% ipython --no-banner

In [1]: import numpy as np

In [2]: from numpy import linalg as LA

In [3]: np.set_printoptions(precision=2, suppress=True, linewidth=200)

In [4]: u = np.array([1, 1, -2]) + 0.5

In [5]: feats = np.eye(3) - 2 * np.outer(u, u) / (u @ u)

In [6]: feats
Out[6]: 
array([[ 0.33, -0.67,  0.67],
       [-0.67,  0.33,  0.67],
       [ 0.67,  0.67,  0.33]])

In [7]: M2 = feats / LA.norm(feats, axis=1, keepdims=True)

In [8]: cov = M2 @ M2.T

In [9]: np.argwhere(np.triu(np.abs(cov) > 0.95, 1))
Out[9]: array([], shape=(0, 2), dtype=int64)

In [10]: (np.abs(cov) > 0.9).astype(int)
Out[10]: 
array([[1, 0, 0],
       [0, 1, 0],
       [0, 0, 1]])

In [11]: A = np.loadtxt("data.csv", delimiter=",")

In [12]: A
Out[12]: 
array([[-1.6,  1.3, -0.7, -0.7],
       [ 1.3,  0.3, -0.2,  0.6],
       [-1.3, -0.1,  1.4,  0.4],
       [ 0.3,  0.7, -1.1, -0.1]])

In [13]: rng = np.random.default_rng(602434)

In [14]: idx = rng.permutation(3)

In [15]: M2 = feats[:, idx] * rng.choice([-1, 1], 3)

In [16]: M2
Out[16]: 
array([[-0.67, -0.67, -0.33],
       [-0.67,  0.33,  0.67],
       [-0.33,  0.67, -0.67]])

In [17]: U, _, vt = LA.svd(feats.T @ M2)

In [18]: np.round(LA.lstsq(feats, M2)[0], 2) + 0
Out[18]: 
array([[ 0.,  0., -1.],
       [ 0.,  1.,  0.],
       [-1.,  0.,  0.]])

In [19]: u, r1 = M2[1], M2[2]

In [20]: u @ u
Out[20]: np.float64(1.0)

In [21]: pr = (u @ r1) / (u @ u) * u

In [22]: np.round((r1 - pr) @ u, 2)
Out[22]: np.float64(0.0)

In [23]: np.outer(u, r1)
Out[23]: 
array([[ 0.22, -0.44,  0.44],
       [-0.11,  0.22, -0.22],
       [-0.22,  0.44, -0.44]])

In [24]: evals, V = LA.eig(A)

In [25]: np.sort(LA.eigvals(LA.inv(A)))
Out[25]: array([-0.4 ,  0.63,  1.57,  3.26])

In [26]: round(float(np.prod(evals)), 2)
Out[26]: -0.78

In [27]: np.sort(LA.eigvals(A.T))
Out[27]: array([-2.53,  0.31,  0.64,  1.58])

In [28]: u, r1 = A[1], A[2]

In [29]: u @ u
Out[29]: np.float64(2.18)

In [30]: pr = (u @ r1) / (u @ u) * u

In [31]: r1 - pr
Out[31]: array([-0.25,  0.14,  1.24,  0.88])

In [32]: Q, Rm = LA.qr(A)

In [33]: Q @ Rm
Out[33]: 
array([[-1.6,  1.3, -0.7, -0.7],
       [ 1.3,  0.3, -0.2,  0.6],
       [-1.3, -0.1,  1.4,  0.4],
       [ 0.3,  0.7, -1.1, -0.1]])

In [34]: Rm
Out[34]: 
array([[ 2.46, -0.55, -0.53,  0.55],
       [ 0.  , -1.41,  1.54,  0.38],
       [ 0.  ,  0.  , -1.02, -0.72],
       [ 0.  ,  0.  ,  0.  ,  0.22]])

In [35]: Q
Out[35]: 
array([[-0.65, -0.67,  0.01, -0.36],
       [ 0.53, -0.42, -0.71, -0.2 ],
       [-0.53,  0.28, -0.68,  0.43],
       [ 0.12, -0.55,  0.19,  0.81]])

In [36]: np.allclose(Rm.T @ Rm, A.T @ A)
Out[36]: True

In [37]: Q.shape, Rm.shape
Out[37]: ((4, 4), (4, 4))

In [38]: data = np.array([[-1.6, 1.3, -1.3], [-1.5, -0.8, 0.7], [0.5, 0.0, -0.5]])

In [39]: T = np.stack([data, 2 * data, data[::-1]])

In [40]: LA.det(T)
Out[40]: array([ -1.68, -13.44,   1.68])

In [41]: T.shape
Out[41]: (3, 3, 3)

In [42]: M2 = data + rng.integers(-2, 3, (3, 2)) @ rng.integers(-2, 3, (2, 3))

In [43]: M2
Out[43]: 
array([[-2.6,  3.3, -7.3],
       [ 0.5, -2.8,  4.7],
       [-0.5,  0. ,  1.5]])

In [44]: M2 - data
Out[44]: 
array([[-1.,  2., -6.],
       [ 2., -2.,  4.],
       [-1.,  0.,  2.]])

In [45]: LA.matrix_rank(M2 - data, tol=1e-8)
Out[45]: np.int64(2)
